In [1]: import numpy as np

In [2]: np.set_printoptions(suppress=True, linewidth=100)

In [3]: def rd(a):
   ...:     return np.round(a, 2) + 0
   ...: 

In [4]: data = np.maximum(np.array([[0],
   ...:     [6],
   ...:     [0],
   ...:     [8],
   ...:     [9],
   ...:     [5],
   ...:     [5],
   ...:     [2],
   ...:     [9],
   ...:     [0],
   ...:     [0],
   ...:     [7],
   ...:     [1],
   ...:     [9],
   ...:     [4],
   ...:     [0]]) @ np.array([[-1, -1, 0, 3, 1, 2, 3]]) + np.array([-1, 3, 1, 3, -3, -2, -3]), 0)

In [5]: print(data)
[[ 0  3  1  3  0  0  0]
 [ 0  0  1 21  3 10 15]
 [ 0  3  1  3  0  0  0]
 [ 0  0  1 27  5 14 21]
 [ 0  0  1 30  6 16 24]
 [ 0  0  1 18  2  8 12]
 [ 0  0  1 18  2  8 12]
 [ 0  1  1  9  0  2  3]
 [ 0  0  1 30  6 16 24]
 [ 0  3  1  3  0  0  0]
 [ 0  3  1  3  0  0  0]
 [ 0  0  1 24  4 12 18]
 [ 0  2  1  6  0  0  0]
 [ 0  0  1 30  6 16 24]
 [ 0  0  1 15  1  6  9]
 [ 0  3  1  3  0  0  0]]

In [6]: U, sig, vt = np.linalg.svd(data)

In [7]: print(rd(sig))
[100.31  10.34   4.11   0.95   0.     0.     0.  ]

In [8]: other = U[:, :4] @ np.diag(sig[:4]) @ vt[:4]

In [9]: print(rd(other))
[[ 0.  3.  1.  3.  0.  0.  0.]
 [ 0.  0.  1. 21.  3. 10. 15.]
 [ 0.  3.  1.  3.  0.  0.  0.]
 [ 0.  0.  1. 27.  5. 14. 21.]
 [ 0.  0.  1. 30.  6. 16. 24.]
 [ 0.  0.  1. 18.  2.  8. 12.]
 [ 0.  0.  1. 18.  2.  8. 12.]
 [ 0.  1.  1.  9.  0.  2.  3.]
 [ 0.  0.  1. 30.  6. 16. 24.]
 [ 0.  3.  1.  3.  0.  0.  0.]
 [ 0.  3.  1.  3.  0.  0.  0.]
 [ 0.  0.  1. 24.  4. 12. 18.]
 [ 0.  2.  1.  6.  0.  0.  0.]
 [ 0.  0.  1. 30.  6. 16. 24.]
 [ 0.  0.  1. 15.  1.  6.  9.]
 [ 0.  3.  1.  3.  0.  0.  0.]]

In [10]: print(rd(np.abs(data - other).max()))
0.0

In [11]: print(np.allclose(data[:-1].T @ np.linalg.lstsq(data[:-1].T, data[-1])[0], data[-1]))
True

In [12]: print(rd(np.trace(np.linalg.pinv(data) @ data)))
4.0

In [13]: print(np.linalg.matrix_rank(data, rtol=0.1))
2

In [14]: print(rd(np.linalg.norm(data, 2) / np.linalg.norm(data)))
0.99

In [15]: print(np.argsort(-np.linalg.norm(data, axis=0).round(6), kind="stable")[:3])
[3 6 5]

In [16]: x0 = np.array([0, 1, 2, 1, 2, 2, 1])

In [17]: h = np.maximum(data @ x0, 0)

In [18]: print(data.T @ h)
[    0   159   741 17367  2984  8694 13041]

In [19]: print(np.maximum(data @ (3 * x0), 0))
[ 24 192  24 264 300 156 156  57 300  24  24 228  30 300 120  24]

In [20]: J = np.load("layer7.npy")

In [21]: print(rd(J))
[[ 30.44  41.3  -12.11  36.75 -41.58]
 [ 28.92  39.29 -11.31  35.34 -39.69]
 [ 28.41  38.61 -11.04  34.86 -39.05]
 [ 21.44  29.25  -7.34  28.12 -30.23]
 [ 14.62  19.86  -3.75  20.99 -21.36]
 [ 14.59  19.82  -3.73  20.96 -21.32]
 [  4.71   5.56   1.12   8.56  -7.56]
 [  4.51   5.26   1.2    8.25  -7.26]
 [  1.86   1.28   1.85   3.55  -2.98]
 [  1.8    1.21   1.85   3.44  -2.89]
 [  1.52   0.81   1.8    2.82  -2.38]
 [  0.88   0.1    1.4    1.36  -1.23]
 [  0.61  -0.06   1.05   0.79  -0.78]
 [ -0.25   0.09  -0.4   -0.13   0.23]
 [ -0.74   0.23  -1.04  -0.21   0.62]
 [ -0.88   0.27  -1.2   -0.22   0.73]
 [ -1.24   0.34  -1.56  -0.21   0.99]
 [ -1.27   0.34  -1.6   -0.21   1.01]
 [ -2.06   0.4   -2.23  -0.12   1.56]
 [ -2.45   0.4   -2.5   -0.06   1.83]
 [ -2.78   0.38  -2.7   -0.01   2.06]
 [ -6.65  -0.41  -4.2    0.55   4.79]
 [ -6.77  -0.45  -4.23   0.56   4.88]
 [ -6.78  -0.45  -4.23   0.56   4.89]
 [ -8.41  -0.99  -4.59   0.75   6.08]
 [-10.35  -1.73  -4.91   0.94   7.51]
 [-11.52  -2.22  -5.06   1.04   8.39]
 [-15.37  -3.98  -5.37   1.29  11.32]
 [-20.58  -6.64  -5.49   1.47  15.37]
 [-21.26  -7.    -5.48   1.48  15.91]
 [-23.56  -8.27  -5.44   1.51  17.73]
 [-26.83 -10.12  -5.32   1.51  20.34]
 [-29.31 -11.57  -5.18   1.48  22.33]
 [-29.52 -11.7   -5.17   1.48  22.5 ]
 [-30.83 -12.48  -5.08   1.46  23.56]
 [-37.5  -16.56  -4.54   1.26  28.98]
 [-39.02 -17.52  -4.39   1.19  30.23]
 [-45.49 -21.67  -3.67   0.87  35.56]
 [-45.59 -21.73  -3.66   0.86  35.65]
 [-46.39 -22.25  -3.57   0.81  36.31]
 [-55.08 -28.02  -2.42   0.23  43.55]
 [-56.75 -29.15  -2.18   0.1   44.95]]

In [22]: cov = np.cov(J, rowvar=False)

In [23]: print(rd(np.corrcoef(J[:, 1], J[:, 4])[0, 1]))
-0.98

In [24]: print(rd(np.corrcoef(J.T)))
[[ 1.    0.94 -0.12  0.65 -0.98]
 [ 0.94  1.   -0.41  0.86 -0.98]
 [-0.12 -0.41  1.   -0.61  0.25]
 [ 0.65  0.86 -0.61  1.   -0.78]
 [-0.98 -0.98  0.25 -0.78  1.  ]]

In [25]: print(np.argwhere(np.triu(np.abs(np.corrcoef(J.T)) > 0.8, 1)))
[[0 1]
 [0 4]
 [1 3]
 [1 4]]

In [26]: f = np.array([-2, -1, -2])

In [27]: print(rd(np.correlate(J[16], J[2], "full")))
[ 48.3  -56.21  86.35 -97.78 -50.77 -14.1  -63.34  32.17  28.03]

In [28]: other = np.array([[-1], [2], [2], [-1], [-3], [3], [2], [2], [1], [1], [0]])

In [29]: cent = np.array([[9, 0, 9, 9, 6, 8, 2, -9, -6, -4, -4]])

In [30]: E = other @ cent

In [31]: print(E)
[[ -9   0  -9  -9  -6  -8  -2   9   6   4   4]
 [ 18   0  18  18  12  16   4 -18 -12  -8  -8]
 [ 18   0  18  18  12  16   4 -18 -12  -8  -8]
 [ -9   0  -9  -9  -6  -8  -2   9   6   4   4]
 [-27   0 -27 -27 -18 -24  -6  27  18  12  12]
 [ 27   0  27  27  18  24   6 -27 -18 -12 -12]
 [ 18   0  18  18  12  16   4 -18 -12  -8  -8]
 [ 18   0  18  18  12  16   4 -18 -12  -8  -8]
 [  9   0   9   9   6   8   2  -9  -6  -4  -4]
 [  9   0   9   9   6   8   2  -9  -6  -4  -4]
 [  0   0   0   0   0   0   0   0   0   0   0]]

In [32]: U, sig, vt = np.linalg.svd(J)

In [33]: vecs = vt[:(sig > 1e-8).sum()]

In [34]: rng = np.random.default_rng(376090)

In [35]: x0 = J[19] + -3 * J[9] + rng.integers(2) * np.eye(5)[2]

In [36]: print(rd(x0))
[ -7.86  -3.22  -7.04 -10.38  10.49]

In [37]: print(rd(vecs.T @ vecs))
[[ 0.62  0.14  0.12 -0.24 -0.38]
 [ 0.14  0.42 -0.39  0.16 -0.21]
 [ 0.12 -0.39  0.73  0.12 -0.11]
 [-0.24  0.16  0.12  0.84 -0.19]
 [-0.38 -0.21 -0.11 -0.19  0.38]]

In [38]: X = np.loadtxt("w.csv", delimiter=",")

In [39]: print(X)
[[ 9.  5. -2.]
 [ 0.  0.  0.]
 [-3.  7.  1.]
 [ 8.  5.  0.]
 [-3.  7.  1.]
 [ 6. 12. -1.]
 [ 0.  0.  0.]
 [ 0.  0.  0.]
 [ 8.  5.  0.]
 [17. 10. -2.]
 [-3.  7.  1.]
 [ 0.  0.  0.]
 [ 5. 12.  1.]
 [17. 10. -2.]
 [ 0.  0.  0.]
 [ 9.  5. -2.]
 [ 9.  5. -2.]
 [ 6. 12. -1.]
 [ 6. 12. -1.]
 [ 8.  5.  0.]
 [ 0.  0.  0.]
 [ 0.  0.  0.]
 [ 0.  0.  0.]
 [ 0.  0.  0.]
 [17. 10. -2.]
 [ 9.  5. -2.]
 [ 9.  5. -2.]
 [ 0.  0.  0.]
 [ 0.  0.  0.]
 [ 0.  0.  0.]
 [-3.  7.  1.]
 [ 0.  0.  0.]
 [ 0.  0.  0.]
 [ 0.  0.  0.]
 [ 0.  0.  0.]]

In [40]: labels = X[:, 2] > np.median(X[:, 2])

In [41]: f = X[labels].mean(axis=0) - X[~labels].mean(axis=0)

In [42]: print(((X - X.mean(axis=0)) @ f > 0).astype(int))
[0 1 1 0 1 1 1 1 0 0 1 1 1 0 1 0 0 1 1 0 1 1 1 1 0 0 0 1 1 1 1 1 1 1 1]

In [43]: print(rd((((X - X.mean(axis=0)) @ f > 0) == labels).mean()))
0.46

In [44]: print(np.argsort(-np.abs(f).round(6), kind="stable"))
[0 1 2]

In [45]: print(labels.astype(int))
[0 0 1 0 1 0 0 0 0 0 1 0 1 0 0 0 0 0 0 0 0 0 0 0 0 0 0 0 0 0 1 0 0 0 0]

In [46]: other = data + rng.integers(-2, 3, (16, 4)) @ rng.integers(-2, 3, (4, 7))

In [47]: print(other)
[[ 4 -2 10  2 -4  2  0]
 [ 0 -1  2 17  9  3 13]
 [ 3  7  3  6 -7  6 -2]
 [-7 -2 -5 24  4 16 17]
 [-6 -2 -1 22  4 16 12]
 [ 4  3  4 20  0  9 12]
 [-4  4 -7 20  2 10 12]
 [ 2 -1  3 12  0  3  9]
 [-7  4 -9 27  9 14 18]
 [ 4  3  7  3 -4  2 -2]
 [ 3  3  3  8 -3  4  6]
 [ 3 -4  5 27  5 12 26]
 [-1  7 -2  4  1 -2 -6]
 [ 9 -2  9 37  9 14 38]
 [ 2  1  4 17 -7 13  7]
 [ 8  2 10  7 -2  1  6]]

In [48]: print(other - data)
[[  4  -5   9  -1  -4   2   0]
 [  0  -1   1  -4   6  -7  -2]
 [  3   4   2   3  -7   6  -2]
 [ -7  -2  -6  -3  -1   2  -4]
 [ -6  -2  -2  -8  -2   0 -12]
 [  4   3   3   2  -2   1   0]
 [ -4   4  -8   2   0   2   0]
 [  2  -2   2   3   0   1   6]
 [ -7   4 -10  -3   3  -2  -6]
 [  4   0   6   0  -4   2  -2]
 [  3   0   2   5  -3   4   6]
 [  3  -4   4   3   1   0   8]
 [ -1   5  -3  -2   1  -2  -6]
 [  9  -2   8   7   3  -2  14]
 [  2   1   3   2  -8   7  -2]
 [  8  -1   9   4  -2   1   6]]

In [49]: other = np.c_[X[:, :1] @ np.array([[0]]), np.array([2, -2, 0, 0, -2, -2, 2, -2, 1, 2, -1, -2, -2, 1, -1, 0, 0, 2, -2, -1, 2, -2, -2, 1, 2, -2, 1, 0, -1, 0, -1, 1, 0, -2, -2])]

In [50]: print(other)
[[ 0.  2.]
 [ 0. -2.]
 [ 0.  0.]
 [ 0.  0.]
 [ 0. -2.]
 [ 0. -2.]
 [ 0.  2.]
 [ 0. -2.]
 [ 0.  1.]
 [ 0.  2.]
 [ 0. -1.]
 [ 0. -2.]
 [ 0. -2.]
 [ 0.  1.]
 [ 0. -1.]
 [ 0.  0.]
 [ 0.  0.]
 [ 0.  2.]
 [ 0. -2.]
 [ 0. -1.]
 [ 0.  2.]
 [ 0. -2.]
 [ 0. -2.]
 [ 0.  1.]
 [ 0.  2.]
 [ 0. -2.]
 [ 0.  1.]
 [ 0.  0.]
 [ 0. -1.]
 [ 0.  0.]
 [ 0. -1.]
 [ 0.  1.]
 [ 0.  0.]
 [ 0. -2.]
 [ 0. -2.]]

In [51]: print(np.linalg.matrix_rank(other))
1

In [52]: print(rd(np.linalg.lstsq(X, other[:, 0])[0]))
[0. 0. 0.]

In [53]: x0 = np.array([3, 0, 6])

In [54]: y = X @ x0

In [55]: print(y)
[15.  0. -3. 24. -3. 12.  0.  0. 24. 39. -3.  0. 21. 39.  0. 15. 15. 12. 12. 24.  0.  0.  0.  0.
 39. 15. 15.  0.  0.  0. -3.  0.  0.  0.  0.]

In [56]: print(rd(np.linalg.pinv(X) @ X))
[[1. 0. 0.]
 [0. 1. 0.]
 [0. 0. 1.]]

In [57]: y = y + 0.3 * rng.normal(size=35)

In [58]: print(rd(y))
[14.87  0.27 -3.37 23.78 -2.95 11.81 -0.05  0.   23.82 38.48 -3.34  0.13 21.24 38.46  0.29 14.31
 14.85 12.   11.74 23.91 -0.26 -0.19  0.    0.2  38.66 14.92 14.69  0.16 -0.11  0.16 -2.82  0.18
  0.23  0.13  0.61]

In [59]: beta, *_ = np.linalg.lstsq(X, y)

In [60]: print(rd(beta))
[ 2.99 -0.01  6.06]

In [61]: print(rd(np.linalg.norm(y - X @ beta)))
1.29

In [62]: print(beta.round())
[ 3. -0.  6.]
